In [1]: import numpy as np

In [2]: from numpy import linalg as LA

In [3]: np.set_printoptions(precision=2, suppress=True, linewidth=200)

In [4]: Z = np.array([[-2, -2, 0, -2, -2, -1, -1],
   ...:     [-1, 0, -1, 0, 1, -2, 1],
   ...:     [1, 0, 2, 2, 1, -2, 1],
   ...:     [1, 0, 2, 0, 0, 0, 1]])

In [5]: rng = np.random.default_rng(45357)

In [6]: K = rng.normal(size=(20, 4)) @ Z + np.array([-7, 8, 6, -3, -5, 5, 9])

In [7]: K.round(2) + 0
Out[7]: 
array([[ -5.64,  10.32,   5.64,  -0.64,  -1.1 ,   3.01,  12.32],
       [ -6.68,   7.86,   8.2 ,  -2.37,  -3.46,   1.59,  11.96],
       [ -5.33,   7.78,   9.58,  -2.45,  -5.04,   4.53,  10.38],
       [ -6.55,  10.36,   2.96,  -1.28,  -2.2 ,   5.3 ,   9.79],
       [-11.65,   4.8 ,   6.08,  -5.15,  -4.7 ,  -3.61,  11.91],
       [ -7.78,   7.45,   5.43,  -2.34,  -5.05,   3.73,   8.28],
       [ -5.72,   7.92,   9.33,  -2.27,  -4.08,   2.95,  11.53],
       [ -9.42,   5.81,   5.99,  -8.37,  -8.34,   6.18,   8.56],
       [ -4.81,   9.86,   6.86,   0.06,  -2.32,   4.3 ,  10.68],
       [-10.3 ,   4.44,   6.27,  -7.45,  -9.25,   4.6 ,   6.99],
       [ -5.82,   7.83,   8.92,   1.  ,  -2.86,   0.29,  10.71],
       [ -7.05,   7.53,   7.29,  -3.13,  -4.85,   3.52,  10.08],
       [ -7.5 ,   7.02,   7.87,  -3.44,  -4.79,   2.15,  10.82],
       [ -7.75,   8.94,   2.31,  -7.64,  -7.16,  11.67,   7.16],
       [-10.76,   6.08,   2.56,  -5.94,  -7.19,   4.57,   6.69],
       [ -6.18,   8.42,   7.44,  -1.5 ,  -3.41,   2.86,  10.88],
       [ -5.61,   8.87,   7.1 ,  -1.85,  -3.92,   5.03,  10.08],
       [ -8.57,   6.79,   4.74,  -3.9 ,  -6.6 ,   5.18,   6.94],
       [ -4.38,   9.22,   8.71,  -1.46,  -3.72,   5.48,  10.82],
       [ -4.44,  10.47,   5.67,   0.  ,  -2.77,   6.72,   9.31]])

In [8]: left, s, vt = LA.svd(K)

In [9]: evecs = vt[:(s > 1e-8).sum()]

In [10]: vec = K[10] + -1 * K[3] + rng.integers(2) * np.eye(7)[1]

In [11]: vec
Out[11]: array([ 0.72, -1.53,  5.97,  2.29, -0.65, -5.01,  0.92])

In [12]: np.diag(evecs.T @ evecs)
Out[12]: array([0.76, 0.56, 0.84, 0.84, 0.52, 0.79, 0.7 ])

In [13]: LA.matrix_rank(np.vstack([K, vec]))
Out[13]: np.int64(6)

In [14]: np.round(LA.norm(vec - evecs.T @ evecs @ vec), 2)
Out[14]: np.float64(0.66)

In [15]: [round(float(x), 2) for x in LA.svd(K, compute_uv=False)[:3]]
Out[15]: [77.13, 19.3, 14.51]

In [16]: np.argsort(-LA.norm(K, axis=0).round(6), kind="stable")[:3]
Out[16]: array([6, 1, 0])

In [17]: LA.cond(K) > 100
Out[17]: np.True_

In [18]: np.abs(np.diag(LA.qr(K)[1])) > 1e-9
Out[18]: array([ True,  True,  True,  True,  True, False, False])

In [19]: LA.lstsq(K[:-1].T, K[-1])[2]
Out[19]: np.int32(5)

In [20]: round(float(LA.norm(K, 2)), 2)
Out[20]: 77.13

In [21]: round(float(LA.norm(K, 1)), 2), round(LA.norm(K, np.inf), 2)
Out[21]: (195.91, np.float64(52.66))

In [22]: cen = K - K.mean(axis=0)

In [23]: left, s, vt = LA.svd(cen, full_matrices=False)

In [24]: np.searchsorted(np.cumsum(s ** 2) / (s ** 2).sum(), 0.9) + 1
Out[24]: np.int64(3)

In [25]: (np.sign(left[:, 0]) == np.sign(left[0, 0])).astype(int)
Out[25]: array([1, 1, 1, 1, 0, 0, 1, 0, 1, 0, 1, 1, 1, 0, 0, 1, 1, 0, 1, 1])

In [26]: np.round(s ** 2 / (s ** 2).sum(), 2) + 0
Out[26]: array([0.55, 0.31, 0.1 , 0.04, 0.  , 0.  , 0.  ])

In [27]: vt[0] * np.sign(vt[0, np.abs(vt[0]).argmax()])
Out[27]: array([ 0.37,  0.25,  0.29,  0.57,  0.45, -0.28,  0.33])

In [28]: round((s ** 2).sum() ** 2 / (s ** 4).sum(), 2)
Out[28]: np.float64(2.42)

In [29]: X = np.load("layer6.npy")

In [30]: X
Out[30]: 
array([[0, 0],
       [0, 0],
       [0, 0],
       [9, 8],
       [0, 5]])

In [31]: idx = rng.permutation(2)

In [32]: Y = X[:, idx] * rng.choice([-1, 1], 2)

In [33]: Y
Out[33]: 
array([[ 0,  0],
       [ 0,  0],
       [ 0,  0],
       [-9,  8],
       [ 0,  5]])

In [34]: left, _, vt = LA.svd(X.T @ Y)

In [35]: np.round(left @ vt, 2) + 0
Out[35]: 
array([[-1.,  0.],
       [ 0.,  1.]])

In [36]: idx
Out[36]: array([0, 1])

In [37]: Y = np.c_[X[:, :1] @ np.array([[9]]), np.array([2, 4, 3, -4, 2])]

In [38]: Y
Out[38]: 
array([[ 0,  2],
       [ 0,  4],
       [ 0,  3],
       [81, -4],
       [ 0,  2]])

In [39]: np.round(LA.lstsq(X, Y[:, 0])[0], 2) + 0
Out[39]: array([9., 0.])

In [40]: LA.matrix_rank(np.c_[X, Y])
Out[40]: np.int64(3)

In [41]: np.round(LA.norm(Y - X @ LA.lstsq(X, Y)[0], axis=0), 2) + 0
Out[41]: array([0.  , 5.39])

In [42]: vec = np.array([2, -4])

In [43]: y = Y @ vec

In [44]: LA.lstsq(Y, y)[0]
Out[44]: array([ 2., -4.])

In [45]: y
Out[45]: array([ -8, -16, -12, 178,  -8])

In [46]: LA.solve(Y.T @ Y, Y.T @ y)
Out[46]: array([ 2., -4.])

In [47]: y = y + 0.05 * rng.normal(size=5)

In [48]: y
Out[48]: array([ -8.04, -15.98, -12.05, 177.98,  -7.96])

In [49]: b, *_ = LA.lstsq(Y, y)

In [50]: b.round()
Out[50]: array([ 2., -4.])

In [51]: b
Out[51]: array([ 2., -4.])

In [52]: np.round(Y.T @ (y - Y @ b), 2) + 0
Out[52]: array([0., 0.])

In [53]: Y = X + rng.integers(-2, 3, (5, 1)) @ rng.integers(-2, 3, (1, 2))

In [54]: Y
Out[54]: 
array([[ 0,  0],
       [-2,  0],
       [ 1,  0],
       [ 8,  8],
       [-1,  5]])

In [55]: LA.svd(Y - X, compute_uv=False)
Out[55]: array([2.65, 0.  ])

In [56]: Q = X.astype(float).copy()

In [57]: for j in range(2):
    ...:     Q[:, j] -= Q[:, :j] @ (Q[:, :j].T @ Q[:, j])
    ...:     Q[:, j] /= LA.norm(Q[:, j])
    ...: 

In [58]: Q.T @ X
Out[58]: 
array([[9., 8.],
       [0., 5.]])

In [59]: F = rng.normal(size=(15, 5))

In [60]: F = 5 * F / LA.norm(F, axis=1, keepdims=True)

In [61]: F
Out[61]: 
array([[-1.69, -1.9 ,  0.53, -1.03,  4.15],
       [-2.09, -3.21,  2.45, -2.03,  0.44],
       [-4.37,  1.35,  0.31,  1.98,  0.22],
       [ 0.22, -3.65,  1.91, -1.15, -2.58],
       [-1.18, -2.4 , -4.03, -0.49, -1.17],
       [ 3.77,  1.58, -2.45, -1.51,  0.03],
       [-3.54, -1.41, -3.07,  0.79, -0.64],
       [ 1.59, -2.1 ,  3.27,  1.52, -2.24],
       [ 2.64,  2.27, -3.18,  0.34,  1.63],
       [ 3.11,  0.19,  1.63,  2.8 ,  2.19],
       [ 0.33,  1.62,  3.58, -1.8 ,  2.49],
       [-2.35, -0.97,  3.23,  0.08, -2.84],
       [-3.38,  1.44, -1.41,  1.99,  2.36],
       [-1.67,  0.46, -2.6 , -3.67, -1.35],
       [ 1.75, -0.57,  3.69,  0.68,  2.75]])

In [62]: Z = F[[10, 11]].astype(float)

In [63]: for _ in range(3):
    ...:     idx = LA.norm(F[:, None] - Z, axis=-1).argmin(axis=1)
    ...:     Z = np.array([F[idx == j].mean(axis=0) for j in range(2)])
    ...: 

In [64]: idx
Out[64]: array([0, 1, 1, 1, 1, 0, 1, 1, 0, 0, 0, 1, 0, 1, 0])

In [65]: Z
Out[65]: 
array([[ 0.93,  0.66,  0.34,  0.21,  2.23],
       [-1.67, -1.49,  0.18, -0.37, -1.27]])

In [66]: Z[1] - Z[0]
Out[66]: array([-2.61, -2.15, -0.16, -0.58, -3.5 ])

In [67]: np.abs(Z[1] - Z[0]).argmax()
Out[67]: np.int64(4)

In [68]: cen = F - F.mean(axis=0)

In [69]: evecs = LA.svd(cen)[2][:3]

In [70]: Y = cen - cen @ evecs.T @ evecs

In [71]: Y.std(axis=0)
Out[71]: array([0.22, 1.1 , 0.37, 1.51, 0.93])

In [72]: (cen @ evecs.T).std(axis=0)
Out[72]: array([2.83, 2.65, 2.19])

In [73]: np.round(LA.norm(Y) / LA.norm(cen), 2)
Out[73]: np.float64(0.43)

In [74]: np.round(np.cov(cen @ evecs.T, rowvar=False), 2) + 0
Out[74]: 
array([[8.55, 0.  , 0.  ],
       [0.  , 7.52, 0.  ],
       [0.  , 0.  , 5.14]])

In [75]: LA.norm(Y, axis=1).round(6).argmax()
Out[75]: np.int64(0)

In [76]: dist = LA.norm(F[:, None] - F[None], axis=-1)

In [77]: (dist + 1e9 * np.eye(15)).round(6).argmin(axis=1)
Out[77]: array([ 1,  3, 12,  7,  6,  8,  4,  3,  5, 14, 14,  3,  2,  4,  9])

In [78]: LA.matrix_rank(dist ** 2)
Out[78]: np.int64(6)
